% python3 -q
>>> import numpy as np
>>> import numpy.linalg as la
>>> np.set_printoptions(suppress=True, linewidth=100)
>>> rnd = lambda a: np.round(a, 3) + 0
>>> F = np.loadtxt("layer11.csv", delimiter=",")
>>> F
array([[  1. ,  -0.7,   0.3,   0.1,   6. ],
       [ -1.3,  -0.8,  -1. ,  -0.7,  -2. ],
       [  0.1,  -0.5,  -1.1,  -1.2, -12. ],
       [ -1.1,  -0.7,   2.3,   1.3,  15. ],
       [  0.6,  -1.7,   1.3,   0.8,  12. ],
       [  0.5,  -0.5,   0.1,   0.1,   5. ],
       [ -0.3,   0.5,  -0.6,  -1.4,  -7. ],
       [  0.7,  -1.6,  -0.1,   2. ,  20. ]])
>>> # column 4 is much longer than the rest
>>> la.matrix_rank(F, rtol=0.1)
np.int64(1)
>>> np.argsort(-la.norm(F, axis=0).round(6), kind="stable")[:3]
array([4, 3, 2])
>>> sv = 5 * 0.9 ** np.arange(3)
>>> Q, _ = la.qr(np.array([[-1.0, -1.1, -0.7], [-0.2, -1.5, -0.9], [-1.6, 0.2, -0.9]]))
>>> rng = np.random.default_rng(24)
>>> arr = rng.normal(size=(32, 3)) * sv @ Q
>>> rnd(arr)
array([[  0.25 ,  -6.076,  -5.762],
       [  1.432,   1.302,  -0.56 ],
       [ -4.268,   4.805,  -4.008],
       [  0.033,   4.588,   4.938],
       [ -7.462,   3.756,  -1.485],
       [ -0.656,   2.716,  -3.743],
       [  6.567,  -1.787,   2.074],
       [ -4.171,   7.055,  -4.669],
       [  1.066,  -6.641,   1.467],
       [  6.998,   9.306,   3.613],
       [ -9.927,  -4.46 ,  -3.583],
       [  3.702,   3.389,   1.27 ],
       [ -1.82 ,  -1.021,  -6.138],
       [ -3.746,  -0.516,  -8.175],
       [  0.822,   5.157,   5.508],
       [  6.142,  -1.519, -11.804],
       [  0.183,  -8.354,   1.331],
       [  6.656,  -4.024,  -4.191],
       [  5.409,   6.989,  10.205],
       [  6.862,   3.369,   3.404],
       [ -0.844,   8.665,   1.905],
       [  1.755,   0.069,  -1.398],
       [ -1.266,   1.251,  -2.481],
       [  3.025,   0.048,   3.19 ],
       [  2.18 ,   3.313,  -7.392],
       [  4.922,  -3.694,   7.567],
       [  4.664,   5.197,  -5.785],
       [  8.413,   3.08 ,   4.311],
       [ -6.42 ,   1.729,  -6.36 ],
       [  3.938,  -2.536,   0.381],
       [  3.586,  -0.077,  -1.502],
       [  0.525,   4.378,  -6.222]])
>>> Q, r_ = la.qr(arr)
>>> rnd(Q @ r_)
array([[  0.25 ,  -6.076,  -5.762],
       [  1.432,   1.302,  -0.56 ],
       [ -4.268,   4.805,  -4.008],
       [  0.033,   4.588,   4.938],
       [ -7.462,   3.756,  -1.485],
       [ -0.656,   2.716,  -3.743],
       [  6.567,  -1.787,   2.074],
       [ -4.171,   7.055,  -4.669],
       [  1.066,  -6.641,   1.467],
       [  6.998,   9.306,   3.613],
       [ -9.927,  -4.46 ,  -3.583],
       [  3.702,   3.389,   1.27 ],
       [ -1.82 ,  -1.021,  -6.138],
       [ -3.746,  -0.516,  -8.175],
       [  0.822,   5.157,   5.508],
       [  6.142,  -1.519, -11.804],
       [  0.183,  -8.354,   1.331],
       [  6.656,  -4.024,  -4.191],
       [  5.409,   6.989,  10.205],
       [  6.862,   3.369,   3.404],
       [ -0.844,   8.665,   1.905],
       [  1.755,   0.069,  -1.398],
       [ -1.266,   1.251,  -2.481],
       [  3.025,   0.048,   3.19 ],
       [  2.18 ,   3.313,  -7.392],
       [  4.922,  -3.694,   7.567],
       [  4.664,   5.197,  -5.785],
       [  8.413,   3.08 ,   4.311],
       [ -6.42 ,   1.729,  -6.36 ],
       [  3.938,  -2.536,   0.381],
       [  3.586,  -0.077,  -1.502],
       [  0.525,   4.378,  -6.222]])
>>> rnd(r_)
array([[-26.108,  -2.554,  -8.668],
       [  0.   , -25.603,  -2.257],
       [  0.   ,   0.   ,  27.247]])
>>> np.allclose(r_.T @ r_, arr.T @ arr)
True
>>> blk = np.stack([arr, 2 * arr, arr[::-1]])
>>> (blk @ arr.T).shape
(3, 32, 32)
>>> la.matrix_rank(blk.reshape(3, -1))
np.int64(2)
>>> rnd(la.norm(blk, axis=(1, 2)))
array([46.543, 93.087, 46.543])
>>> blk.shape
(3, 32, 3)
